$ python3 -q
>>> import numpy as np
>>> np.set_printoptions(precision=2, suppress=True, linewidth=140, legacy="1.25")
>>> tidy = lambda a: np.round(a, 2) + 0
>>> cent = np.array([[-2, -2, -1, 0, -2], [2, 0, 0, 0, 3]])
>>> A = np.repeat(cent, 31 // 2, axis=0)
>>> rng = np.random.default_rng(5827)
>>> A = A + 0.3 * rng.normal(size=A.shape)
>>> print(tidy(A))
[[-1.94 -1.96 -0.67  0.11 -2.07]
 [-2.37 -2.41 -0.84 -0.37 -1.93]
 [-1.88 -2.03 -0.77 -0.02 -2.29]
 [-2.37 -1.97 -1.02  0.09 -2.05]
 [-1.43 -1.93 -0.87 -0.52 -1.9 ]
 [-2.2  -2.12 -0.97 -0.06 -2.08]
 [-1.58 -2.02 -1.49  0.45 -1.92]
 [-2.3  -1.84 -1.22 -0.1  -1.47]
 [-1.59 -2.06 -0.72  0.49 -1.05]
 [-1.98 -1.81 -1.23 -0.39 -1.88]
 [-1.7  -1.78 -0.97  0.04 -1.83]
 [-1.8  -2.36 -1.55 -0.48 -1.9 ]
 [-2.01 -2.33 -1.02  0.08 -2.25]
 [-2.11 -1.98 -0.9   0.49 -1.51]
 [-1.56 -2.22 -0.99  0.09 -2.31]
 [ 2.47  0.21  0.37 -0.15  2.75]
 [ 2.09 -0.05  0.4   0.19  3.14]
 [ 2.08 -0.09  0.09 -0.11  3.21]
 [ 1.51  0.68 -0.21 -0.19  3.  ]
 [ 2.03 -0.01  0.13 -0.19  3.11]
 [ 2.53 -0.04  0.03  0.14  2.7 ]
 [ 1.88  0.04 -0.23  0.5   2.69]
 [ 1.54  0.09 -0.41 -0.3   2.96]
 [ 1.68  0.02  0.2  -0.36  3.27]
 [ 2.26 -0.33 -0.08  0.07  3.14]
 [ 1.7  -0.3   0.04  0.16  3.13]
 [ 1.67 -0.51  0.02  0.04  2.42]
 [ 1.95  0.45  0.5  -0.17  2.69]
 [ 2.34 -0.4   0.01 -0.33  3.29]
 [ 1.46  0.02  0.43  0.01  3.27]]
>>> Q, vecs = np.linalg.qr(A[:, :1])[0], np.linalg.qr(A[:, 1:])[0]
>>> sigma = np.linalg.svd(Q.T @ vecs, compute_uv=False)
>>> print(tidy(np.linalg.norm(Q @ Q.T - vecs @ vecs.T, 2)))
1.0
>>> print((sigma > 0.9).sum())
1
>>> J = np.load("out17.npy")
>>> print(J)
[[ 0  0  0  0  0]
 [-1 -2  1 -1  0]
 [ 0  0  0  0  0]
 [ 0  0  0  0  0]
 [-1 -2  3 -1  1]
 [-4  0 -1  0 -2]
 [ 1 -2  0 -2  2]
 [ 0  0  0  0  0]
 [ 1 -2 -2 -2  1]
 [ 0 -2 -3 -3 -1]
 [-1 -2  1 -1  0]
 [-2  2  1  2  1]
 [-2  2 -1  2  0]
 [-3  0  0  1  0]
 [ 0  0  0  0  0]
 [-2  2 -1  2  0]
 [-3  0  2  1  1]
 [-1  0 -3  0  1]
 [ 1 -2 -2 -2  1]
 [-3  2 -2  1 -2]
 [-2  2 -1  2  0]
 [ 0  0  0  0  0]
 [-1  0 -1 -1 -2]
 [ 0  0  2  0  1]
 [-4  0 -1  0 -2]
 [-2  2 -1  2  0]
 [ 0  0  0  0  0]
 [-1 -2  3 -1  1]
 [-3  0  2  1  1]
 [-1  0 -3  0  1]]
>>> M2 = np.c_[J[:, :3] @ np.array([[0, 4, 1], [5, 3, 2], [5, 4, 0]]), np.array([3, 0, 2, -1, -3, 0, -1, -2, -1, -2, 2, -2, -3, -2, -3, -1, -2, 0, 2, 3, -3, 0, 0, 3, -1, -1, 2, 1, 2, -2])]
>>> print(M2)
[[  0   0   0   3]
 [ -5  -6  -5   0]
 [  0   0   0   2]
 [  0   0   0  -1]
 [  5   2  -5  -3]
 [ -5 -20  -4   0]
 [-10  -2  -3  -1]
 [  0   0   0  -2]
 [-20 -10  -3  -1]
 [-25 -18  -4  -2]
 [ -5  -6  -5   2]
 [ 15   2   2  -2]
 [  5  -6   2  -3]
 [  0 -12  -3  -2]
 [  0   0   0  -3]
 [  5  -6   2  -1]
 [ 10  -4  -3  -2]
 [-15 -16  -1   0]
 [-20 -10  -3   2]
 [  0 -14   1   3]
 [  5  -6   2  -3]
 [  0   0   0   0]
 [ -5  -8  -1   0]
 [ 10   8   0   3]
 [ -5 -20  -4  -1]
 [  5  -6   2  -1]
 [  0   0   0   2]
 [  5   2  -5   1]
 [ 10  -4  -3   2]
 [-15 -16  -1  -2]]
>>> print(tidy(np.linalg.norm(M2 - J @ np.linalg.lstsq(J, M2)[0], axis=0)))
[0.   0.   0.   9.98]
>>> print(np.linalg.matrix_rank(np.c_[J, M2]))
6
>>> print(tidy(np.linalg.norm(np.linalg.qr(J)[0].T @ M2, axis=0) ** 2 / ((M2 ** 2).sum(axis=0) + 1e-12)))
[1.   1.   1.   0.13]
